% ipython --no-banner

In [1]: import numpy as np

In [2]: from numpy import linalg as LA

In [3]: np.set_printoptions(precision=2, suppress=True, linewidth=160, legacy="1.25")

In [4]: tidy = lambda a: np.round(a, 2) + 0

In [5]: K = np.load("mat.npy")

In [6]: tidy(K)
Out[6]: 
array([[-0.09,  0.49,  0.21,  0.62,  0.37, -0.05, -0.25,  0.34,  0.01],
       [ 0.  , -0.11,  0.01,  0.54, -0.37,  0.42, -0.12, -0.48,  0.37],
       [ 0.68,  0.28, -0.42,  0.01,  0.12,  0.41,  0.27,  0.15,  0.01],
       [-0.09,  0.43, -0.52, -0.21,  0.11, -0.31, -0.4 , -0.39,  0.27],
       [-0.34, -0.11, -0.47,  0.21, -0.23, -0.2 ,  0.36,  0.48,  0.4 ],
       [ 0.34, -0.52,  0.07, -0.07,  0.35, -0.07, -0.39,  0.22,  0.53],
       [-0.34, -0.22, -0.4 , -0.04,  0.06,  0.51, -0.47,  0.23, -0.37],
       [ 0.38,  0.05,  0.  ,  0.07, -0.68, -0.3 , -0.42,  0.28, -0.2 ],
       [-0.17,  0.39,  0.34, -0.47, -0.24,  0.4 , -0.1 ,  0.28,  0.42]])

In [7]: rng = np.random.default_rng(5762)

In [8]: lab = rng.permutation(9)

In [9]: lab
Out[9]: array([3, 7, 5, 2, 0, 4, 1, 8, 6])

In [10]: other = K[lab][:, lab]

In [11]: tidy(LA.det(other)), tidy(LA.det(K[lab]))
Out[11]: (1.0, -1.0)

In [12]: tidy(other)
Out[12]: 
array([[-0.21, -0.39, -0.31, -0.52, -0.09,  0.11,  0.43,  0.27, -0.4 ],
       [ 0.07,  0.28, -0.3 ,  0.  ,  0.38, -0.68,  0.05, -0.2 , -0.42],
       [-0.07,  0.22, -0.07,  0.07,  0.34,  0.35, -0.52,  0.53, -0.39],
       [ 0.01,  0.15,  0.41, -0.42,  0.68,  0.12,  0.28,  0.01,  0.27],
       [ 0.62,  0.34, -0.05,  0.21, -0.09,  0.37,  0.49,  0.01, -0.25],
       [ 0.21,  0.48, -0.2 , -0.47, -0.34, -0.23, -0.11,  0.4 ,  0.36],
       [ 0.54, -0.48,  0.42,  0.01,  0.  , -0.37, -0.11,  0.37, -0.12],
       [-0.47,  0.28,  0.4 ,  0.34, -0.17, -0.24,  0.39,  0.42, -0.1 ],
       [-0.04,  0.23,  0.51, -0.4 , -0.34,  0.06, -0.22, -0.37, -0.47]])

In [13]: np.allclose(other, K)
Out[13]: False

In [14]: tidy(np.sort(np.abs(LA.eigvals(other))))
Out[14]: array([1., 1., 1., 1., 1., 1., 1., 1., 1.])

In [15]: x = np.array([1, 0, -1, 1, 1, 1, -1, 1, -2])

In [16]: rhs = K @ x

In [17]: c, lr = np.zeros(9), 1 / LA.norm(K, 2) ** 2

In [18]: for i in range(150):
    ...:     c -= lr * K.T @ (K @ c - rhs)
    ...:     if i % 50 == 0: print(i, round(LA.norm(K @ c - rhs), 2))
    ...: 
0 0.0
50 0.0
100 0.0

In [19]: tidy(LA.cond(K))
Out[19]: 1.0

In [20]: x = np.array([2, 2, 1, 3, 3, 3, 2, 3, 1])

In [21]: np.sign((K @ x).round(6))
Out[21]: array([ 1.,  1.,  1., -1.,  1.,  1., -1., -1.,  1.])

In [22]: tidy((K * x).sum(axis=1))
Out[22]: array([ 4.4 ,  0.26,  4.12, -2.76,  0.49,  0.72, -0.56, -2.04,  0.91])

In [23]: LA.norm(K @ x) <= LA.norm(K, 2) * LA.norm(x) + 1e-9
Out[23]: True

In [24]: (K @ x).argmax()
Out[24]: 0

In [25]: tidy(K @ x)
Out[25]: array([ 4.4 ,  0.26,  4.12, -2.76,  0.49,  0.72, -0.56, -2.04,  0.91])

In [26]: tidy(K @ (2 * x))
Out[26]: array([ 8.79,  0.52,  8.24, -5.51,  0.98,  1.44, -1.13, -4.07,  1.83])

In [27]: W0 = np.load("w.npy")

In [28]: W0
Out[28]: 
array([[ 2,  2,  2,  2,  2,  2,  2],
       [ 2,  4,  4,  4,  4,  4,  4],
       [ 2,  4,  6,  6,  6,  6,  6],
       [ 2,  4,  6,  8,  8,  8,  8],
       [ 2,  4,  6,  8, 10, 10, 10],
       [ 2,  4,  6,  8, 10, 12, 12],
       [ 2,  4,  6,  8, 10, 12, 14]])

In [29]: vals, vecs = LA.eigh(W0)

In [30]: tidy(LA.eigvalsh(W0 + 3 * np.eye(7)))
Out[30]: array([ 3.52,  3.6 ,  3.76,  4.12,  5.  ,  8.24, 48.76])

In [31]: tidy(LA.svd(W0, compute_uv=False))
Out[31]: array([45.76,  5.24,  2.  ,  1.12,  0.76,  0.6 ,  0.52])

In [32]: tidy(vecs @ np.diag(vals) @ vecs.T)
Out[32]: 
array([[ 2.,  2.,  2.,  2.,  2.,  2.,  2.],
       [ 2.,  4.,  4.,  4.,  4.,  4.,  4.],
       [ 2.,  4.,  6.,  6.,  6.,  6.,  6.],
       [ 2.,  4.,  6.,  8.,  8.,  8.,  8.],
       [ 2.,  4.,  6.,  8., 10., 10., 10.],
       [ 2.,  4.,  6.,  8., 10., 12., 12.],
       [ 2.,  4.,  6.,  8., 10., 12., 14.]])

In [33]: (vals > 1e-8).sum(), (vals < -1e-8).sum()
Out[33]: (7, 0)

In [34]: tidy(vecs.T @ W0 @ vecs)
Out[34]: 
array([[ 0.52,  0.  ,  0.  ,  0.  ,  0.  ,  0.  ,  0.  ],
       [ 0.  ,  0.6 ,  0.  ,  0.  ,  0.  ,  0.  ,  0.  ],
       [ 0.  ,  0.  ,  0.76,  0.  ,  0.  ,  0.  ,  0.  ],
       [ 0.  ,  0.  ,  0.  ,  1.12,  0.  ,  0.  ,  0.  ],
       [ 0.  ,  0.  ,  0.  ,  0.  ,  2.  ,  0.  ,  0.  ],
       [ 0.  ,  0.  ,  0.  ,  0.  ,  0.  ,  5.24,  0.  ],
       [ 0.  ,  0.  ,  0.  ,  0.  ,  0.  ,  0.  , 45.76]])
